>>> import numpy as np
>>> from numpy import linalg as LA
>>> np.set_printoptions(suppress=True, linewidth=140)
>>> def tidy(a):
...     return np.round(a, 2) + 0
... 
>>> m1 = np.array([[2, 2, -2],
...     [-2, -2, -2],
...     [1, 1, -1],
...     [1, -1, 2],
...     [-1, 0, -2],
...     [4, 4, 0]])
>>> def softmax(z):
...     e = np.exp(z - z.max(axis=-1, keepdims=True))
...     return e / e.sum(axis=-1, keepdims=True)
... 
>>> print(tidy(softmax(m1[1] + 3)))
[0.33 0.33 0.33]
>>> S = m1 @ m1.T / np.sqrt(3)
>>> print(tidy(softmax(S)[1] @ m1))
[-1.97 -1.94 -2.  ]
>>> gram = m1.T @ m1
>>> print(LA.matrix_rank(gram))
3
>>> print((m1 @ m1.T).shape)
(6, 6)
>>> B = np.c_[m1[:, :1] @ np.array([[-1]]), np.array([-1, -1, 2, 0, -1, 1])]
>>> print(B)
[[-2 -1]
 [ 2 -1]
 [-1  2]
 [-1  0]
 [ 1 -1]
 [-4  1]]
>>> print(tidy(LA.norm(LA.qr(m1)[0].T @ B, axis=0) ** 2 / ((B ** 2).sum(axis=0) + 1e-12)))
[1.   0.34]
>>> print(LA.matrix_rank(B))
2
>>> print(tidy(LA.norm(B - m1 @ LA.lstsq(m1, B)[0], axis=0)))
[0.  2.3]
>>> mat = np.array([[59, -6, 17, -51, 40, -4, -31],
...     [-6, 123, -19, -41, -38, -3, 37],
...     [17, -19, 77, -55, -42, 28, 51],
...     [-51, -41, -55, 93, 18, -16, -29],
...     [40, -38, -42, 18, 107, -81, -67],
...     [-4, -3, 28, -16, -81, 153, -17],
...     [-31, 37, 51, -29, -67, -17, 100]])
>>> vec = np.array([2, 2, 2, 0, 1, 1, 0])
>>> print(mat @ np.ones(7))
[ 24.  53.  57. -81. -63.  60.  44.]
>>> print((mat @ vec).argmax())
0
>>> print(np.einsum("ij,j->i", mat, vec))
[ 176  155  136 -292  -54  114   30]
>>> B = np.array([[-1, 3], [2, 0], [-3, -2]])
>>> print(LA.matrix_rank(m1 @ B))
2
>>> print(LA.matrix_rank(np.vstack([m1, B.T])))
3
>>> print(m1 @ B)
[[ 8 10]
 [ 4 -2]
 [ 4  5]
 [-9 -1]
 [ 7  1]
 [ 4 12]]
>>> M = np.load("out17.npy")
>>> print(M)
[[ 0.6   0.55  2.16  3.78]
 [-1.17  1.5   3.44  1.95]
 [ 0.62  1.    0.89 -0.86]
 [ 4.73  0.74  0.3   5.07]
 [ 1.92 -0.01 -0.66  0.23]
 [-1.48 -1.31 -0.22 -0.61]
 [-2.63  5.33 -2.82  0.9 ]
 [-0.8   0.31 -1.42  4.34]
 [ 7.   -0.83  0.54  1.56]
 [ 1.42  1.65  2.5   3.55]
 [ 1.38 -1.8   0.59  1.48]
 [ 1.17  2.03 -1.83  0.16]
 [-4.92 -0.83  0.58  1.3 ]
 [ 2.84 -2.77 -3.4  -1.45]
 [ 2.18 -2.84  3.87 -1.65]
 [-0.61  1.28 -0.75 -0.09]
 [-1.08  1.09  1.44 -0.06]
 [-3.83 -0.74  2.34  0.94]
 [-5.82  0.9  -1.44  0.25]
 [-9.59 -0.49 -1.38 -0.57]]
>>> Xc = (M - M.mean(axis=0)) / M.std(axis=0)
>>> print(tidy(Xc.std(axis=0)))
[1. 1. 1. 1.]
>>> b = LA.lstsq(np.delete(Xc, 2, axis=1), Xc[:, 2])[0]
>>> print(np.abs(b).argmax())
1
>>> print(tidy(1 - np.var(Xc[:, 2] - np.delete(Xc, 2, axis=1) @ b)))
0.11
>>> print(tidy(b))
[ 0.05 -0.26  0.26]
>>> Xc = M - M.mean(axis=0)
>>> U, s, Vh = LA.svd(Xc, full_matrices=False)
>>> print(tidy((s ** 2).sum() ** 2 / (s ** 4).sum()))
2.48
>>> print(tidy(Xc.mean(axis=0)))
[0. 0. 0. 0.]
>>> print((np.sign(U[:, 0]) == np.sign(U[0, 0])).astype(int))
[1 0 1 1 1 0 0 0 1 1 1 1 0 1 1 0 0 0 0 0]
>>> print(tidy(Vh[0] * np.sign(Vh[0, np.abs(Vh[0]).argmax()])))
[ 0.98 -0.09  0.12  0.15]
>>> print(tidy(s))
[16.66  9.29  8.91  5.89]
>>> print(np.abs(U[:, 0]).argmax())
19
>>> B = np.array([[9, 8, 3], [-5, 9, -5]])
>>> X = B.T @ B
>>> print(X)
[[106  27  52]
 [ 27 145 -21]
 [ 52 -21  34]]
>>> print(tidy(LA.norm(X, 2) / LA.norm(X)))
0.78
>>> print(np.argsort(-LA.norm(X, axis=0).round(6), kind="stable")[:3])
[1 0 2]
>>> print(LA.matrix_rank(X, rtol=0.1))
2
>>> print([round(float(x), 2) for x in LA.svd(X, compute_uv=False)[:3]])
[159.12, 125.88, 0.0]
>>> A = np.loadtxt("test17.csv", delimiter=",")
>>> print(A)
[[ 8. 15. 15.  3.]
 [15. 24. 25.  5.]
 [15. 25. 24.  5.]
 [ 3.  5.  5.  0.]]
>>> evals, evecs = LA.eigh(A)
>>> print(tidy(evecs.T @ A @ evecs))
[[-1.  0.  0.  0.]
 [ 0. -1.  0.  0.]
 [ 0.  0. -1.  0.]
 [ 0.  0.  0. 59.]]
>>> print(tidy(evecs.T @ evecs))
[[1. 0. 0. 0.]
 [0. 1. 0. 0.]
 [0. 0. 1. 0.]
 [0. 0. 0. 1.]]
>>> print((evals > 1e-8).sum(), (evals < -1e-8).sum())
1 3
>>> print(tidy(LA.eigvalsh(A + -3 * np.eye(4))))
[-4. -4. -4. 56.]
>>> print(tidy(evecs @ np.diag(evals) @ evecs.T))
[[ 8. 15. 15.  3.]
 [15. 24. 25.  5.]
 [15. 25. 24.  5.]
 [ 3.  5.  5.  0.]]
>>> U, s, Vh = LA.svd(A)
>>> print(tidy(s))
[59.  1.  1.  1.]
>>> B = U[:, :1] @ np.diag(s[:1]) @ Vh[:1]
>>> print(tidy(LA.norm(A - B, 2)), tidy(s[1]))
1.0 1.0
>>> F = np.load("w.npy")
>>> print(F)
[[0 1 3]
 [0 0 0]
 [0 0 0]]
>>> print([int(LA.matrix_rank(LA.matrix_power(F, p))) for p in range(1, 4)])
[1, 0, 0]
>>> print(np.prod(np.diag(F)), tidy(LA.det(F)))
0 0.0
>>> print(LA.matrix_rank(F - F[0, 0] * np.eye(3)))
1
>>> data = np.load("x.npy")
>>> print(tidy(data))
[[-0.05  0.47 -0.75 -0.16 -0.43]
 [-0.41 -0.58 -0.52  0.45  0.16]
 [-0.1   0.35 -0.23 -0.22  0.88]
 [ 0.26 -0.57 -0.21 -0.75  0.01]
 [-0.87  0.04  0.25 -0.4  -0.15]]
>>> # orthonormal columns
>>> print(tidy(LA.eigvalsh(A).min()))
-1.0
>>> print(np.all(LA.eigvalsh(A) > 0))
False
>>> U, s, Vh = LA.svd(data, full_matrices=False)
>>> print(np.allclose(U * s @ Vh, data))
True
>>> print(tidy(np.sqrt((s ** 2).sum())), tidy(LA.norm(data)))
2.24 2.24
>>> print(tidy(np.cumsum(s ** 2) / np.sum(s ** 2)))
[0.2 0.4 0.6 0.8 1. ]
>>> print((s > 1e-8).sum())
5
>>> print(tidy(U.T @ U))
[[1. 0. 0. 0. 0.]
 [0. 1. 0. 0. 0.]
 [0. 0. 1. 0. 0.]
 [0. 0. 0. 1. 0.]
 [0. 0. 0. 0. 1.]]
>>> E = np.array([[-3.0, -2.0, 0.0, 0.0, 0.0, 0.0, 0.0],
...     [-2.0, -2.0, -2.0, 0.0, 0.0, 0.0, 0.0],
...     [0.0, -2.0, -2.0, -2.0, 0.0, 0.0, 0.0],
...     [0.0, 0.0, -2.0, -3.0, -2.0, 0.0, 0.0],
...     [0.0, 0.0, 0.0, -2.0, 0.0, -2.0, 0.0],
...     [0.0, 0.0, 0.0, 0.0, -2.0, -1.0, -2.0],
...     [0.0, 0.0, 0.0, 0.0, 0.0, -2.0, 1.0]])
>>> print(E)
[[-3. -2.  0.  0.  0.  0.  0.]
 [-2. -2. -2.  0.  0.  0.  0.]
 [ 0. -2. -2. -2.  0.  0.  0.]
 [ 0.  0. -2. -3. -2.  0.  0.]
 [ 0.  0.  0. -2.  0. -2.  0.]
 [ 0.  0.  0.  0. -2. -1. -2.]
 [ 0.  0.  0.  0.  0. -2.  1.]]
>>> Q, evecs = LA.qr(E[:, :2])[0], LA.qr(E[:, 2:])[0]
>>> s = LA.svd(Q.T @ evecs, compute_uv=False)
>>> print((s > 0.9).sum())
1
>>> B = E[0, 0] * E[1:] - np.outer(E[1:, 0], E[0])
>>> print(B)
[[ 0.  2.  6.  0.  0.  0.  0.]
 [ 0.  6.  6.  6. -0. -0. -0.]
 [ 0.  0.  6.  9.  6. -0. -0.]
 [ 0.  0. -0.  6. -0.  6. -0.]
 [ 0.  0. -0. -0.  6.  3.  6.]
 [ 0.  0. -0. -0. -0.  6. -3.]]
>>> print(LA.matrix_rank(B), LA.matrix_rank(E))
6 7
>>> print(np.flatnonzero(~B.round(6).any(axis=1)))
[]
>>> B = LA.inv(E)
>>> print(tidy(E @ B))
[[1. 0. 0. 0. 0. 0. 0.]
 [0. 1. 0. 0. 0. 0. 0.]
 [0. 0. 1. 0. 0. 0. 0.]
 [0. 0. 0. 1. 0. 0. 0.]
 [0. 0. 0. 0. 1. 0. 0.]
 [0. 0. 0. 0. 0. 1. 0.]
 [0. 0. 0. 0. 0. 0. 1.]]
>>> print(tidy(LA.cond(E)))
10.3
>>> print(tidy(LA.det(E) * B))
[[ -32.  -96.  128.  -32.  -80.   32.   64.]
 [ -96.  144. -192.   48.  120.  -48.  -96.]
 [ 128. -192.   64.  -16.  -40.   16.   32.]
 [ -32.   48.  -16.  -32.  -80.   32.   64.]
 [ -80.  120.  -40.  -80.  160.  -64. -128.]
 [  32.  -48.   16.   32.  -64.  -32.  -64.]
 [  64.  -96.   32.   64. -128.  -64.  160.]]
>>> print(tidy(LA.det(E) * LA.det(B)))
1.0
>>> print((np.abs(B) > 1e-9).astype(int))
[[1 1 1 1 1 1 1]
 [1 1 1 1 1 1 1]
 [1 1 1 1 1 1 1]
 [1 1 1 1 1 1 1]
 [1 1 1 1 1 1 1]
 [1 1 1 1 1 1 1]
 [1 1 1 1 1 1 1]]
>>> print(np.allclose(B, E.T))
False
>>> print(tidy(LA.slogdet(E)[0]))
1.0
>>> r0 = np.array([2, -3, 2, 1, 3, 2, -3])
>>> B = E + np.outer(r0, np.eye(7)[4])
>>> print(LA.matrix_rank(B - E))
1
>>> print(LA.matrix_rank(LA.inv(B) - LA.inv(E), tol=1e-8))
1
>>> print(B)
[[-3. -2.  0.  0.  2.  0.  0.]
 [-2. -2. -2.  0. -3.  0.  0.]
 [ 0. -2. -2. -2.  2.  0.  0.]
 [ 0.  0. -2. -3. -1.  0.  0.]
 [ 0.  0.  0. -2.  3. -2.  0.]
 [ 0.  0.  0.  0.  0. -1. -2.]
 [ 0.  0.  0.  0. -3. -2.  1.]]
>>> print(E.shape)
(7, 7)
>>> print(np.abs(E).max())
3.0
>>> print(LA.matrix_rank(E))
7
>>> print(E.sum(axis=0))
[-5. -6. -6. -7. -4. -5. -1.]
>>> print(tidy(LA.norm(E)))
8.72
